$ python -q
>>> import numpy as np
>>> import numpy.linalg as la
>>> np.set_printoptions(suppress=True, linewidth=100)
>>> def tidy(a):
...     return np.round(a, 2) + 0
... 
>>> feats = np.load("w.npy")
>>> feats
array([[-3,  4,  5, -2, -1,  3, -1, -2,  0],
       [ 4, -3,  4,  5, -2, -1,  3, -1, -2],
       [ 5,  4, -3,  4,  5, -2, -1,  3, -1],
       [-2,  5,  4, -3,  4,  5, -2, -1,  3],
       [-1, -2,  5,  4, -3,  4,  5, -2, -1],
       [ 3, -1, -2,  5,  4, -3,  4,  5, -2],
       [-1,  3, -1, -2,  5,  4, -3,  4,  5],
       [-2, -1,  3, -1, -2,  5,  4, -3,  4],
       [ 0, -2, -1,  3, -1, -2,  5,  4, -3]])
>>> print(tidy(la.svd(feats, compute_uv=False)))
[18.89 16.47 10.52  7.41  5.28  3.    2.35  1.58  0.52]
>>> feats.sum(axis=1)
array([ 3,  7, 14, 13,  9, 13, 14,  7,  3])
>>> np.unravel_index(np.abs(feats).argmax(), feats.shape)
(np.int64(0), np.int64(2))
>>> np.abs(feats).max()
np.int64(5)
>>> la.matrix_rank(feats)
np.int64(9)
>>> np.count_nonzero(feats)
np.int64(79)
>>> np.diff(feats, axis=0)
array([[ 7, -7, -1,  7, -1, -4,  4,  1, -2],
       [ 1,  7, -7, -1,  7, -1, -4,  4,  1],
       [-7,  1,  7, -7, -1,  7, -1, -4,  4],
       [ 1, -7,  1,  7, -7, -1,  7, -1, -4],
       [ 4,  1, -7,  1,  7, -7, -1,  7, -1],
       [-4,  4,  1, -7,  1,  7, -7, -1,  7],
       [-1, -4,  4,  1, -7,  1,  7, -7, -1],
       [ 2, -1, -4,  4,  1, -7,  1,  7, -7]])
>>> tidy(feats.mean(axis=0))
array([0.33, 0.78, 1.56, 1.44, 1.  , 1.44, 1.56, 0.78, 0.33])
>>> print(feats.shape)
(9, 9)
>>> feats - feats[0]
array([[ 0,  0,  0,  0,  0,  0,  0,  0,  0],
       [ 7, -7, -1,  7, -1, -4,  4,  1, -2],
       [ 8,  0, -8,  6,  6, -5,  0,  5, -1],
       [ 1,  1, -1, -1,  5,  2, -1,  1,  3],
       [ 2, -6,  0,  6, -2,  1,  6,  0, -1],
       [ 6, -5, -7,  7,  5, -6,  5,  7, -2],
       [ 2, -1, -6,  0,  6,  1, -2,  6,  5],
       [ 1, -5, -2,  1, -1,  2,  5, -1,  4],
       [ 3, -6, -6,  5,  0, -5,  6,  6, -3]])
>>> print(feats.sum(axis=0))
[ 3  7 14 13  9 13 14  7  3]
>>> print(tidy(la.norm(feats)))
28.97
>>> w, evecs = la.eigh(feats)
>>> print((w > 1e-8).sum(), (w < -1e-8).sum())
3 6
>>> tidy(evecs.T @ feats @ evecs)
array([[-18.89,   0.  ,   0.  ,   0.  ,   0.  ,   0.  ,   0.  ,   0.  ,   0.  ],
       [  0.  , -16.47,   0.  ,   0.  ,   0.  ,   0.  ,   0.  ,   0.  ,   0.  ],
       [  0.  ,   0.  ,  -5.28,   0.  ,   0.  ,   0.  ,   0.  ,   0.  ,   0.  ],
       [  0.  ,   0.  ,   0.  ,  -3.  ,   0.  ,   0.  ,   0.  ,   0.  ,   0.  ],
       [  0.  ,   0.  ,   0.  ,   0.  ,  -2.35,   0.  ,   0.  ,   0.  ,   0.  ],
       [  0.  ,   0.  ,   0.  ,   0.  ,   0.  ,  -0.52,   0.  ,   0.  ,   0.  ],
       [  0.  ,   0.  ,   0.  ,   0.  ,   0.  ,   0.  ,   1.58,   0.  ,   0.  ],
       [  0.  ,   0.  ,   0.  ,   0.  ,   0.  ,   0.  ,   0.  ,   7.41,   0.  ],
       [  0.  ,   0.  ,   0.  ,   0.  ,   0.  ,   0.  ,   0.  ,   0.  ,  10.52]])
>>> tidy(w)
array([-18.89, -16.47,  -5.28,  -3.  ,  -2.35,  -0.52,   1.58,   7.41,  10.52])
>>> tidy(la.eigvalsh(feats @ feats))
array([  0.27,   2.51,   5.55,   9.  ,  27.91,  54.92, 110.76, 271.28, 356.81])
>>> print(np.unique(w.round(6) + 0, return_counts=True)[1])
[1 1 1 1 1 1 1 1 1]
>>> tidy(evecs @ np.diag(w) @ evecs.T)
array([[-3.,  4.,  5., -2., -1.,  3., -1., -2.,  0.],
       [ 4., -3.,  4.,  5., -2., -1.,  3., -1., -2.],
       [ 5.,  4., -3.,  4.,  5., -2., -1.,  3., -1.],
       [-2.,  5.,  4., -3.,  4.,  5., -2., -1.,  3.],
       [-1., -2.,  5.,  4., -3.,  4.,  5., -2., -1.],
       [ 3., -1., -2.,  5.,  4., -3.,  4.,  5., -2.],
       [-1.,  3., -1., -2.,  5.,  4., -3.,  4.,  5.],
       [-2., -1.,  3., -1., -2.,  5.,  4., -3.,  4.],
       [ 0., -2., -1.,  3., -1., -2.,  5.,  4., -3.]])
>>> tidy(evecs.T @ evecs)
array([[1., 0., 0., 0., 0., 0., 0., 0., 0.],
       [0., 1., 0., 0., 0., 0., 0., 0., 0.],
       [0., 0., 1., 0., 0., 0., 0., 0., 0.],
       [0., 0., 0., 1., 0., 0., 0., 0., 0.],
       [0., 0., 0., 0., 1., 0., 0., 0., 0.],
       [0., 0., 0., 0., 0., 1., 0., 0., 0.],
       [0., 0., 0., 0., 0., 0., 1., 0., 0.],
       [0., 0., 0., 0., 0., 0., 0., 1., 0.],
       [0., 0., 0., 0., 0., 0., 0., 0., 1.]])
